$ python3 -q
>>> import numpy as np
>>> import numpy.linalg as la
>>> np.set_printoptions(suppress=True, linewidth=200)
>>> def tidy(a):
...     return np.round(a, 2) + 0
... 
>>> X = np.load("case6.npy")
>>> print(X)
[[-2  3  0  0]
 [-2  0  0  0]
 [ 0  0 -2  3]
 [ 0  0 -2  0]]
>>> print(np.allclose(X @ X.T, X.T @ X))
False
>>> print((X - X.T) / 2)
[[ 0.   2.5  0.   0. ]
 [-2.5  0.   0.   0. ]
 [ 0.   0.   0.   2.5]
 [ 0.   0.  -2.5  0. ]]
>>> print(tidy(np.sort(np.abs(la.eigvals(X)))))
[2.45 2.45 2.45 2.45]
>>> print(X @ X)
[[-2 -6  0  0]
 [ 4 -6  0  0]
 [ 0  0 -2 -6]
 [ 0  0  4 -6]]
>>> print((X + X.T) / 2)
[[-2.   0.5  0.   0. ]
 [ 0.5  0.   0.   0. ]
 [ 0.   0.  -2.   0.5]
 [ 0.   0.   0.5  0. ]]
>>> print(np.allclose(X, X.T))
False
>>> print(tidy(la.det(X)))
36.0
>>> x0 = np.array([0, 3, 0, 1])
>>> print(la.norm(X @ x0) <= la.norm(X, 2) * la.norm(x0) + 1e-9)
True
>>> print(X @ (2 * x0))
[18  0  6  0]
>>> print(X @ np.ones(4))
[ 1. -2.  1. -2.]
>>> rng = np.random.default_rng(504)
>>> lab = rng.permutation(4)
>>> Y = X[:, lab] * rng.choice([-1, 1], 4)
>>> print(Y)
[[-3  0 -2  0]
 [ 0  0 -2  0]
 [ 0 -3  0  2]
 [ 0  0  0  2]]
>>> left, _, VT = la.svd(X.T @ Y)
>>> print(tidy(la.lstsq(X, Y)[0]))
[[ 0.  0.  1.  0.]
 [-1.  0.  0.  0.]
 [ 0.  0.  0. -1.]
 [ 0. -1.  0.  0.]]
>>> Y = X / np.sqrt((X ** 2).mean(axis=1, keepdims=True))
>>> print(la.matrix_rank(X - X.mean(axis=1, keepdims=True)))
3
>>> print(X - X.mean(axis=1, keepdims=True))
[[-2.25  2.75 -0.25 -0.25]
 [-1.5   0.5   0.5   0.5 ]
 [-0.25 -0.25 -2.25  2.75]
 [ 0.5   0.5  -1.5   0.5 ]]
>>> print(Y[3])
[ 0.  0. -2.  0.]
>>> M = np.array([[-5.5, 0.4, -0.1, -1.3, 2.8],
...     [0.5, -1.4, -0.4, -1.1, 1.2],
...     [-7.0, 1.2, -0.8, -3.0, 0.6]])
>>> x0 = np.array([2, 0, 0, 1, 2])
>>> a = np.maximum(M @ x0, 0)
>>> print(tidy(np.tanh(M @ x0)))
[-1.    0.98 -1.  ]
>>> print(np.maximum(M @ x0, 0) - np.maximum(-M @ x0, 0))
[ -6.7   2.3 -15.8]
>>> print(tidy(np.maximum(M @ (3 * x0), 0)))
[0.  6.9 0. ]
>>> print(a)
[0.  2.3 0. ]
>>> print(M * (a > 1e-9)[:, None])
[[-0.   0.  -0.  -0.   0. ]
 [ 0.5 -1.4 -0.4 -1.1  1.2]
 [-0.   0.  -0.  -0.   0. ]]
>>> print(tidy(M.T @ a))
[ 1.15 -3.22 -0.92 -2.53  2.76]
>>> blk = np.stack([M, -2 * M, M[::-1]])
>>> print(la.matrix_rank(blk))
[3 3 3]
>>> print(tidy(blk.sum(axis=0)))
[[-1.5  0.8 -0.7 -1.7 -2.2]
 [ 0.   0.   0.   0.   0. ]
 [ 1.5 -0.8  0.7  1.7  2.2]]
>>> print((blk @ M.T).shape)
(3, 3, 3)
>>> print(la.matrix_rank(blk.reshape(3, -1)))
2
>>> print(tidy(la.norm(blk, axis=(1, 2))))
[10.27 20.53 10.27]
